In [1]: import numpy as np

In [2]: np.set_printoptions(precision=2, suppress=True, linewidth=120, floatmode="fixed")

In [3]: feats = np.loadtxt("sample9.csv", delimiter=",")

In [4]: feats
Out[4]: 
array([[  0.00,   0.00,   2.00,  -6.00,  -5.00],
       [  3.00,  -2.00,  -4.00,   2.00,  -1.00],
       [  0.00,   0.00,   0.00,   0.00,   0.00],
       [  0.00,   0.00,   0.00,   0.00,   0.00],
       [ -5.00,   8.00,  10.00,  -8.00,  -2.00],
       [  0.00,   0.00,   0.00,   0.00,   0.00],
       [ -5.00,   8.00,  10.00,  -8.00,  -2.00],
       [  3.00,  -2.00,  -4.00,   2.00,  -1.00],
       [  7.00,  -7.00,  -7.00,  -1.00,  -4.00],
       [ -5.00,  -1.00,   6.00, -11.00,   0.00],
       [ -1.00,   3.00,   1.00,  -1.00,  -3.00],
       [  0.00,   0.00,   0.00,   0.00,   0.00],
       [  4.00,   4.00,   1.00,   0.00,  -5.00],
       [  3.00,  -2.00,   2.00,  -8.00,  -3.00],
       [ -2.00,  -3.00,   0.00,  -3.00,   4.00],
       [  4.00,   4.00,   1.00,   0.00,  -5.00],
       [ -4.00,   5.00,   5.00,  -3.00,  -2.00],
       [ -4.00,   5.00,   5.00,  -3.00,  -2.00],
       [  3.00,  -2.00,  -4.00,   2.00,  -1.00],
       [  4.00,  -5.00,  -3.00,  -3.00,  -3.00],
       [  0.00,   0.00,   0.00,   0.00,   0.00],
       [  4.00,   4.00,   1.00,   0.00,  -5.00],
       [  8.00,  -1.00,  -2.00,  -3.00,  -8.00],
       [  4.00,  -5.00,  -3.00,  -3.00,  -3.00],
       [  0.00,   0.00,   0.00,   0.00,   0.00],
       [  0.00,   0.00,   0.00,   0.00,   0.00],
       [  4.00,  -5.00,  -3.00,  -3.00,  -3.00],
       [  3.00,  -2.00,  -4.00,   2.00,  -1.00],
       [  3.00,  -2.00,  -4.00,   2.00,  -1.00],
       [  3.00,  -2.00,  -4.00,   2.00,  -1.00],
       [  3.00,  -2.00,  -4.00,   2.00,  -1.00]])

In [5]: # row 3 repeats row 2

In [6]: gram = feats.T @ feats

In [7]: np.diag(gram)
Out[7]: array([393.00, 402.00, 490.00, 442.00, 264.00])

In [8]: np.linalg.svd(feats, compute_uv=False) ** 2
Out[8]: array([1194.51,  508.17,  268.71,   16.42,    3.18])

In [9]: np.allclose(gram, gram.T)
Out[9]: True
